>>> import numpy as np
>>> np.set_printoptions(suppress=True, linewidth=140)
>>> J = np.loadtxt("block17.csv", delimiter=",")
>>> J
array([[0., 0., 0., 3.],
       [1., 5., 2., 0.],
       [1., 5., 0., 1.],
       [1., 5., 1., 1.]])
>>> np.allclose(J[:-1].T @ np.linalg.lstsq(J[:-1].T, J[-1])[0], J[-1])
True
>>> np.unique(J.round(6), axis=0).shape
(4, 4)
>>> np.round(J @ np.linalg.pinv(J) @ J, 2) + 0
array([[0., 0., 0., 3.],
       [1., 5., 2., 0.],
       [1., 5., 0., 1.],
       [1., 5., 1., 1.]])
>>> np.abs(np.diag(np.linalg.qr(J)[1])) > 1e-9
array([ True, False,  True,  True])
>>> Uu, sigma, Vt = np.linalg.svd(J)
>>> evecs = Vt[:(sigma > 1e-8).sum()]
>>> rng = np.random.default_rng(492820)
>>> vec = J[3] + 3 * J[0] + rng.integers(2) * np.eye(4)[2]
>>> vec
array([ 1.,  5.,  1., 10.])
>>> np.linalg.matrix_rank(np.vstack([J, vec]))
np.int64(3)
>>> np.round(np.linalg.norm(vec - evecs.T @ evecs @ vec), 2)
np.float64(0.0)
>>> np.round(evecs.T @ evecs, 2) + 0
array([[0.04, 0.19, 0.  , 0.  ],
       [0.19, 0.96, 0.  , 0.  ],
       [0.  , 0.  , 1.  , 0.  ],
       [0.  , 0.  , 0.  , 1.  ]])
>>> rank = np.linalg.matrix_rank(J)
>>> rank
np.int64(3)
>>> null = np.linalg.svd(J)[2][rank:].T
>>> np.linalg.matrix_rank(J.T @ J), np.linalg.matrix_rank(J @ J.T)
(np.int64(3), np.int64(3))
>>> np.round(J @ null, 2) + 0
array([[0.],
       [0.],
       [0.],
       [0.]])
>>> [int(np.linalg.matrix_rank(J[:i])) for i in range(1, len(J) + 1)]
[1, 2, 3, 3]
>>> np.round(np.linalg.norm(J, axis=0), 2)
array([1.73, 8.66, 2.24, 3.32])
>>> round(np.linalg.norm(J) ** 2 / np.linalg.norm(J, 2) ** 2, 2)
np.float64(1.14)
>>> round(np.linalg.norm(J, 1), 2), np.round(np.linalg.norm(J, np.inf), 2)
(np.float64(15.0), np.float64(8.0))
>>> round(np.linalg.norm(J, 2), 2)
np.float64(9.08)
>>> round(float(np.linalg.norm(J[0] - J[1])), 2)
6.24
>>> E = np.load("test18.npy")
>>> E
array([[ 0.,  0.,  1., -2.],
       [ 0.,  0.,  0.,  2.],
       [ 1.,  0.,  0.,  0.],
       [-2.,  2.,  0.,  0.]])
>>> f = np.array([0, -3, -3])
>>> np.correlate(J[0], J[1], "full")
array([ 0.,  0.,  0.,  0.,  6., 15.,  3.])
>>> np.polyval(f, J[0])
array([ -3.,  -3.,  -3., -12.])
>>> np.round(np.linalg.norm(E, 1), 2), round(float(np.linalg.norm(E, np.inf)), 2)
(np.float64(4.0), 4.0)
>>> E[2] @ E[0]
np.float64(0.0)
>>> np.round(np.linalg.norm(E, axis=1), 2)
array([2.24, 2.  , 1.  , 2.83])
>>> np.linalg.norm(E, axis=1).argmax()
np.int64(3)
>>> w1 = np.array([[1, 0, 1, 2, 1, 1],
...     [-1, 0, 2, 1, 0, -1],
...     [-2, -2, -1, 1, -2, 0],
...     [1, 1, 1, -1, 1, -1]])
>>> c = np.array([-5, -6, 0, -3, -4, -1])
>>> hid = np.maximum(E @ w1 + c, 0)
>>> np.linalg.matrix_rank(hid)
np.int64(2)
>>> (hid > 0).mean(axis=0)
array([0.  , 0.  , 0.75, 0.  , 0.  , 0.25])
>>> (hid > 0).astype(int)
array([[0, 0, 0, 0, 0, 1],
       [0, 0, 1, 0, 0, 0],
       [0, 0, 1, 0, 0, 0],
       [0, 0, 1, 0, 0, 0]])
>>> Z = np.array([[-5, -4, -3],
...     [-3, -1, 9],
...     [1, 3, -6],
...     [-7, 5, -7],
...     [-9, -7, 1],
...     [-4, 0, 9]])
>>> w1 @ Z
array([[-31,   2, -13],
       [  4,  15, -25],
       [ 26,  26, -15],
       [ -5, -14,  -1]])
>>> hid @ Z
array([[ -4.,   0.,   9.],
       [  2.,   6., -12.],
       [  1.,   3.,  -6.],
       [  2.,   6., -12.]])
>>> (hid @ Z).round(6).argmax(axis=1)
array([2, 1, 1, 1])
>>> ev, evecs = np.linalg.eig(E)
>>> np.round(np.sort(np.linalg.eigvals(E @ E)), 2)
array([0.47, 0.47, 8.53, 8.53])
>>> np.round(np.sort(np.linalg.eigvals(E.T)), 2)
array([-2.92, -0.68,  0.68,  2.92])
>>> np.round(np.prod(ev), 2)
np.float64(4.0)
>>> np.round(np.sort(np.linalg.eigvals(np.linalg.inv(E))), 2)
array([-1.46, -0.34,  0.34,  1.46])
>>> data = np.load("x.npy")
>>> data
array([[ 3.,  0.,  4.,  2.],
       [ 0., -1.,  0.,  0.],
       [ 4.,  0.,  3.,  2.],
       [ 2.,  0.,  2.,  0.]])
>>> q, evecs = np.linalg.qr(data[:, :2])[0], np.linalg.qr(data[:, 2:])[0]
>>> sigma = np.linalg.svd(q.T @ evecs, compute_uv=False)
>>> np.round(np.degrees(np.arccos(sigma.clip(0, 1))), 2)
array([14.34, 90.  ])
>>> Uu, sigma, Vt = np.linalg.svd(data, full_matrices=False)
>>> sigma.round(2)
array([8., 1., 1., 1.])
>>> Uu.shape, sigma.shape, Vt.shape
((4, 4), (4,), (4, 4))
>>> np.round(Uu.T @ Uu, 2) + 0
array([[1., 0., 0., 0.],
       [0., 1., 0., 0.],
       [0., 0., 1., 0.],
       [0., 0., 0., 1.]])
>>> (sigma > 1e-8).sum()
np.int64(4)
>>> np.round(sigma / sigma[0], 2)
array([1.  , 0.12, 0.12, 0.12])
>>> np.round(np.cumsum(sigma ** 2) / np.sum(sigma ** 2), 2)
array([0.96, 0.97, 0.99, 1.  ])
>>> round(np.linalg.norm(data[1] - data[3]), 2)
np.float64(3.0)
>>> round(np.linalg.norm(data, 1), 2), round(float(np.linalg.norm(data, np.inf)), 2)
(np.float64(9.0), 9.0)
>>> np.round(np.linalg.norm(data, "nuc"), 2)
np.float64(11.0)
>>> data[1] @ data[3]
np.float64(0.0)
>>> round(np.linalg.norm(data[1], 1), 2), round(np.linalg.norm(data[1], np.inf), 2)
(np.float64(1.0), np.float64(1.0))
>>> ev, evecs = np.linalg.eigvalsh(data)
Traceback (most recent call last):
  File "<python-input-68>", line 1, in <module>
    ev, evecs = np.linalg.eigvalsh(data)
    ^^^^^^^^^
ValueError: too many values to unpack (expected 2)
>>> ev, evecs = np.linalg.eigh(data)
>>> np.round(evecs @ np.diag(ev) @ evecs.T, 2) + 0
array([[ 3.,  0.,  4.,  2.],
       [ 0., -1.,  0.,  0.],
       [ 4.,  0.,  3.,  2.],
       [ 2.,  0.,  2.,  0.]])
>>> (ev > 1e-8).sum(), (ev < -1e-8).sum()
(np.int64(1), np.int64(3))
>>> ev.round(2)
array([-1., -1., -1.,  8.])
>>> np.round(evecs.T @ evecs, 2) + 0
array([[1., 0., 0., 0.],
       [0., 1., 0., 0.],
       [0., 0., 1., 0.],
       [0., 0., 0., 1.]])
>>> np.round(np.linalg.svd(data, compute_uv=False), 2)
array([8., 1., 1., 1.])
>>> np.abs(evecs[:, -1]).round(6).argmax()
np.int64(0)
>>> F = np.loadtxt("a.csv", delimiter=",")
>>> F
array([[ 1., -2.,  4.],
       [ 1., -1.,  1.],
       [ 1.,  0.,  0.]])
>>> f = np.array([3, 0, 3])
>>> other = F + np.outer(f, np.eye(3)[0])
>>> other
array([[ 4., -2.,  4.],
       [ 1., -1.,  1.],
       [ 4.,  0.,  0.]])
>>> np.linalg.matrix_rank(np.linalg.inv(other) - np.linalg.inv(F), tol=1e-8)
np.int64(1)
>>> round(np.linalg.det(other) / np.linalg.det(F), 2), round(1 + np.linalg.solve(F, f)[0], 2)
(np.float64(4.0), np.float64(4.0))
>>> t3 = np.stack([F, 2 * F, F[::-1]])
>>> t3.shape
(3, 3, 3)
>>> (t3 @ F.T).shape
(3, 3, 3)
>>> np.round(np.linalg.det(t3), 2)
array([ 2., 16., -2.])
>>> np.einsum("bij,cij->bc", t3, t3)
array([[ 25.,  50.,   5.],
       [ 50., 100.,  10.],
       [  5.,  10.,  25.]])
>>> np.linalg.matrix_rank(t3.reshape(3, -1))
np.int64(2)
>>> vec = np.array([9, 0, 1])
>>> target = F @ vec
>>> c, lr = np.zeros(3), 1 / np.linalg.norm(F, 2) ** 2
>>> for i in range(12):
...     c -= lr * F.T @ (F @ c - target)
...     if i % 2 == 0: print(i, round(np.linalg.norm(F @ c - target), 2))
... 
0 9.07
2 8.02
4 7.1
6 6.28
8 5.57
10 4.93
>>> np.round(np.linalg.cond(F), 2)
np.float64(13.91)
>>> c.round(2)
array([ 4.91, -1.67,  1.42])
>>> W0 = np.loadtxt("sample19.csv", delimiter=",")
>>> W0
array([[-0.27, -1.23, -0.35],
       [ 1.26, -1.41, -0.1 ],
       [ 1.23,  0.14,  0.27],
       [-0.87,  1.06,  0.09]])
>>> # rank 2
>>> other = np.array([[4, 3], [1, 4], [7, 7]])
>>> np.linalg.matrix_rank(np.vstack([W0, other.T]))
np.int64(3)
>>> np.vstack([W0, other.T]).shape
(6, 3)
>>> np.round(np.einsum("ij,ij->i", W0, W0), 2)
array([1.71, 3.59, 1.61, 1.89])
>>> np.round(np.einsum("ik,kj->ji", W0, other), 2)
array([[-4.76,  2.93,  6.95, -1.79],
       [-8.18, -2.56,  6.14,  2.26]])
>>> round(float(np.linalg.norm(W0)), 2)
2.96
>>> np.zeros(4, 3)
Traceback (most recent call last):
  File "<python-input-104>", line 1, in <module>
    np.zeros(4, 3)
    ~~~~~~~~^^^^^^
TypeError: Cannot interpret '3' as a data type
>>> np.round(np.linalg.svd(W0, compute_uv=False), 2) + 0
array([2.56, 1.5 , 0.  ])
>>> np.unravel_index(np.abs(W0).argmax(), W0.shape)
(np.int64(1), np.int64(1))
>>> np.linalg.lstsq(W0[:-1].T, W0[-1])[2]
np.int32(2)
>>> np.round(W0 @ np.linalg.pinv(W0) @ W0, 2)
array([[-0.27, -1.23, -0.35],
       [ 1.26, -1.41, -0.1 ],
       [ 1.23,  0.14,  0.27],
       [-0.87,  1.06,  0.09]])
>>> np.abs(np.diag(np.linalg.qr(W0)[1])) > 1e-9
array([ True,  True, False])
>>> np.unique(W0.round(6), axis=0).shape
(4, 3)
>>> f = np.array([-2, -2, 2])
>>> np.round(np.cross(W0[3, :3], W0[1, :3]), 2)
array([ 0.02,  0.03, -0.11])
>>> np.round(np.correlate(W0[3], W0[1], "full"), 2)
array([ 0.09,  1.12, -2.6 ,  1.21,  0.11])
>>> np.round(np.convolve(W0[3], f), 2)
array([ 1.74, -0.38, -4.04,  1.94,  0.18])
>>> K = np.loadtxt("m.csv", delimiter=",")
>>> K
array([[-2.,  2.,  2.,  0.],
       [ 0., -2.,  2.,  2.],
       [ 2.,  0., -2.,  2.],
       [ 2.,  2.,  0., -2.]])
>>> w1 = np.array([[-1, -1, -1, 0, -1],
...     [-2, 0, -2, -2, -2],
...     [-2, 1, -1, 0, 1],
...     [2, 1, -2, -1, 1]])
>>> c = np.array([-5, -1, 1, 1, -3])
>>> hid = np.maximum(K @ w1 + c, 0)
>>> np.linalg.matrix_rank(hid)
np.int64(3)
>>> (hid > 0).astype(int)
array([[0, 1, 0, 0, 0],
       [0, 1, 0, 1, 1],
       [1, 0, 0, 0, 0],
       [0, 0, 0, 0, 0]])
>>> (hid > 0).mean(axis=0)
array([0.25, 0.5 , 0.  , 0.25, 0.25])
>>> Z = np.array([[0, -4, 2], [5, 2, 3], [3, 0, -4], [1, 1, -4], [5, -5, 3]])
>>> (hid @ Z).round(6).argmax(axis=1)
array([0, 0, 2, 0])
>>> w1 @ Z
array([[-13,   7,  -4],
       [-18,  16,   6],
       [  7,   5,   6],
       [  3, -12,  22]])
>>> np.round(np.sort(np.abs(np.fft.fft(K[0]))), 2), np.round(np.sort(np.linalg.svd(K, compute_uv=False)), 2)
(array([2.  , 2.  , 4.47, 4.47]), array([2.  , 2.  , 4.47, 4.47]))
>>> K @ (-1.0) ** np.arange(4)
array([-2.,  2., -2.,  2.])
>>> C2 = K.T @ K
>>> C2
array([[12.,  0., -8.,  0.],
       [ 0., 12.,  0., -8.],
       [-8.,  0., 12.,  0.],
       [ 0., -8.,  0., 12.]])
>>> np.diag(C2)
array([12., 12., 12., 12.])
>>> np.round(np.linalg.eigvalsh(C2)[::-1], 2)
array([20., 20.,  4.,  4.])
>>> np.linalg.matrix_rank(C2)
np.int64(4)
>>> mat = np.load("data.npy")
>>> mat
array([[1. , 0.5],
       [0.5, 1. ]])
>>> idx = rng.permutation(2)
>>> idx
array([1, 0])
>>> other = mat[idx][:, idx]
>>> np.diag(other)
array([1., 1.])
>>> feats = np.load("layer0.npy")
>>> feats
array([[ 0.65, -0.63,  0.01],
       [ 0.4 , -0.43, -0.22],
       [-0.6 ,  0.56, -0.14],
       [-0.21,  0.19, -0.05],
       [ 1.  , -1.  ,  0.46],
       [ 0.98, -0.97,  0.34],
       [-0.6 ,  0.56, -0.18],
       [ 0.69, -0.65,  0.16],
       [-1.  ,  1.  , -0.52],
       [ 0.85, -0.8 ,  0.43],
       [-0.99,  0.99, -0.22],
       [-0.27,  0.29,  0.12]])
>>> vec = np.array([2, 0, 2])
>>> target = feats @ vec
>>> np.round(np.linalg.lstsq(feats, target)[0], 2) + 0
array([2., 0., 2.])
>>> target.round(2)
array([ 1.32,  0.36, -1.48, -0.52,  2.92,  2.64, -1.56,  1.7 , -3.04,  2.56, -2.42, -0.3 ])
>>> target = target + 0.05 * rng.normal(size=12)
>>> target.round(2)
array([ 1.38,  0.38, -1.45, -0.55,  2.92,  2.62, -1.57,  1.64, -3.03,  2.51, -2.52, -0.35])
>>> c, *_ = np.linalg.lstsq(feats, target)
>>> c.round()
array([ 1., -1.,  2.])
